$ ipython --no-banner

In [1]: import numpy as np

In [2]: from numpy import linalg as LA

In [3]: np.set_printoptions(precision=2, suppress=True, linewidth=140)

In [4]: def tidy(a):
   ...:     return np.round(a, 2) + 0
   ...: 

In [5]: m1 = np.load("data.npy")

In [6]: m1
Out[6]: 
array([[ 5.,  0.,  0.],
       [ 0.,  6.,  4.],
       [ 0.,  4., 21.]])

In [7]: rng = np.random.default_rng(13)

In [8]: idx = rng.permutation(3)

In [9]: idx
Out[9]: array([2, 1, 0])

In [10]: Y = m1[idx][:, idx]

In [11]: np.trace(Y)
Out[11]: np.float64(32.0)

In [12]: tidy(np.sort(np.abs(LA.eigvals(Y))))
Out[12]: array([ 5.,  5., 22.])

In [13]: Y = m1 / LA.norm(m1, axis=1, keepdims=True)

In [14]: gram = Y @ Y.T

In [15]: tidy(gram)
Out[15]: 
array([[1. , 0. , 0. ],
       [0. , 1. , 0.7],
       [0. , 0.7, 1. ]])

In [16]: np.argwhere(np.triu(np.abs(gram) > 0.95, 1))
Out[16]: array([], shape=(0, 2), dtype=int64)

In [17]: tidy(LA.norm(Y, axis=1))
Out[17]: array([1., 1., 1.])

In [18]: gram[0]
Out[18]: array([1., 0., 0.])

In [19]: tidy(LA.eigvals(gram).sum().real)
Out[19]: np.float64(3.0)

In [20]: np.einsum("ii->", gram)
Out[20]: np.float64(3.0)

In [21]: (m1 != 0).astype(int)
Out[21]: 
array([[1, 0, 0],
       [0, 1, 1],
       [0, 1, 1]])

In [22]: M = np.loadtxt("arr.csv", delimiter=",")

In [23]: tidy(M)
Out[23]: 
array([[ 1.  ,  0.  ,  0.  ,  0.  ],
       [ 0.  ,  0.81, -0.59,  0.  ],
       [ 0.  ,  0.59,  0.81,  0.  ],
       [ 0.  ,  0.  ,  0.  ,  1.  ]])

In [24]: tidy(LA.eigvals(M))
Out[24]: array([0.81+0.59j, 0.81-0.59j, 1.  +0.j  , 1.  +0.j  ])

In [25]: tidy(LA.det(2 * M)), tidy(LA.det(M))
Out[25]: (np.float64(16.0), np.float64(1.0))

In [26]: tidy(np.poly(M))
Out[26]: array([ 1.  , -3.62,  5.24, -3.62,  1.  ])

In [27]: tidy(LA.det(M[::-1]))
Out[27]: np.float64(1.0)

In [28]: tidy(LA.det(M.T))
Out[28]: np.float64(1.0)

In [29]: tidy(LA.det(M))
Out[29]: np.float64(1.0)

In [30]: tidy(np.sort(LA.eigvals(M).real))
Out[30]: array([0.81, 0.81, 1.  , 1.  ])

In [31]: tidy(M @ M)
Out[31]: 
array([[ 1.  ,  0.  ,  0.  ,  0.  ],
       [ 0.  ,  0.31, -0.95,  0.  ],
       [ 0.  ,  0.95,  0.31,  0.  ],
       [ 0.  ,  0.  ,  0.  ,  1.  ]])

In [32]: np.flatnonzero(LA.matrix_power((M != 0) + (M.T != 0) + np.eye(4), 4)[3])
Out[32]: array([3])

In [33]: Y = LA.inv(M)

In [34]: np.allclose(Y, M.T)
Out[34]: True

In [35]: tidy(LA.det(M) * LA.det(Y))
Out[35]: np.float64(1.0)

In [36]: tidy(LA.det(M) * Y)
Out[36]: 
array([[ 1.  ,  0.  ,  0.  ,  0.  ],
       [ 0.  ,  0.81,  0.59,  0.  ],
       [ 0.  , -0.59,  0.81,  0.  ],
       [ 0.  ,  0.  ,  0.  ,  1.  ]])

In [37]: F = np.loadtxt("dump.csv", delimiter=",")

In [38]: F
Out[38]: 
array([[-3.,  1.,  0.,  0.,  0.],
       [ 0., -3.,  1.,  0.,  0.],
       [ 0.,  0., -3.,  1.,  0.],
       [ 0.,  0.,  0., -3.,  1.],
       [ 0.,  0.,  0.,  0., -3.]])

In [39]: # triangular, det is the product of the diagonal

In [40]: proj = np.triu(np.array([[-8, -7, 0, 1, -1],
    ...:     [0, 2, 3, 8, -1],
    ...:     [-5, -9, -7, 9, -8],
    ...:     [6, 0, -6, 6, 2],
    ...:     [6, 6, 8, 2, 4]]), 1) + np.eye(5)

In [41]: Y = proj @ F @ LA.inv(proj)

In [42]: tidy(LA.det(Y))
Out[42]: np.float64(-243.0)

In [43]: np.poly(Y)
Out[43]: array([  1.,  15.,  90., 270., 405., 243.])

In [44]: np.trace(Y), np.trace(F)
Out[44]: (np.float64(-15.0), np.float64(-15.0))

In [45]: idx = rng.integers(0, 3, 6)

In [46]: K = np.array([[3, 0, 3, -1, -2, 2],
    ...:     [-3, 1, 0, 0, -3, 1],
    ...:     [-2, 0, -1, 2, 1, 2],
    ...:     [2, -1, 1, 0, 3, -1],
    ...:     [1, 3, -2, -1, -1, 0],
    ...:     [1, -2, 2, -3, -3, 0]]) * (idx[:, None] == idx)

In [47]: K
Out[47]: 
array([[ 3,  0,  0, -1, -2,  0],
       [-3,  1,  0,  0, -3,  0],
       [ 0,  0, -1,  0,  0,  2],
       [ 2, -1,  0,  0,  3,  0],
       [ 1,  3,  0, -1, -1,  0],
       [ 0,  0,  2,  0,  0,  0]])

In [48]: # splits into 2 blocks

In [49]: tidy(LA.det(K))
Out[49]: np.float64(40.0)

In [50]: np.allclose(K, K.T)
Out[50]: False

In [51]: LA.matrix_power(K, 4)
Out[51]: 
array([[ 151,    0,    0,  -30,   30,    0],
       [  63,  193,    0,  -63,  -45,    0],
       [   0,    0,   29,    0,    0,  -18],
       [ -84, -168,    0,   61,   36,    0],
       [  57,   24,    0,   15,  238,    0],
       [   0,    0,  -18,    0,    0,   20]])

In [52]: np.trace(K)
Out[52]: np.int64(2)

In [53]: K @ K
Out[53]: 
array([[  5,  -5,   0,  -1,  -7,   0],
       [-15,  -8,   0,   6,   6,   0],
       [  0,   0,   5,   0,   0,  -2],
       [ 12,   8,   0,  -5,  -4,   0],
       [ -9,   1,   0,   0, -13,   0],
       [  0,   0,  -2,   0,   0,   4]])

In [54]: q, _ = LA.qr(np.array([[0.7, -1.1], [0.5, 0.8], [-1.1, 1.6]]))

In [55]: W0 = q @ q.T

In [56]: tidy(W0)
Out[56]: 
array([[ 0.31, -0.04, -0.46],
       [-0.04,  1.  , -0.02],
       [-0.46, -0.02,  0.7 ]])

In [57]: # applying it twice changes nothing

In [58]: Uu, sv, Vt = LA.svd(W0)

In [59]: np.argmax(sv[:-1] / (sv[1:] + 1e-6)) + 1
Out[59]: np.int64(2)

In [60]: Y = Uu[:, :2] @ np.diag(sv[:2]) @ Vt[:2]

In [61]: tidy(LA.norm(W0 - Y) / LA.norm(W0))
Out[61]: np.float64(0.0)

In [62]: LA.matrix_rank(W0, rtol=0.05)
Out[62]: np.int64(2)

In [63]: tidy(LA.norm(W0 - Y, 2)), tidy(sv[2])
Out[63]: (np.float64(0.0), np.float64(0.0))

In [64]: LA.matrix_rank(Y)
Out[64]: np.int64(2)
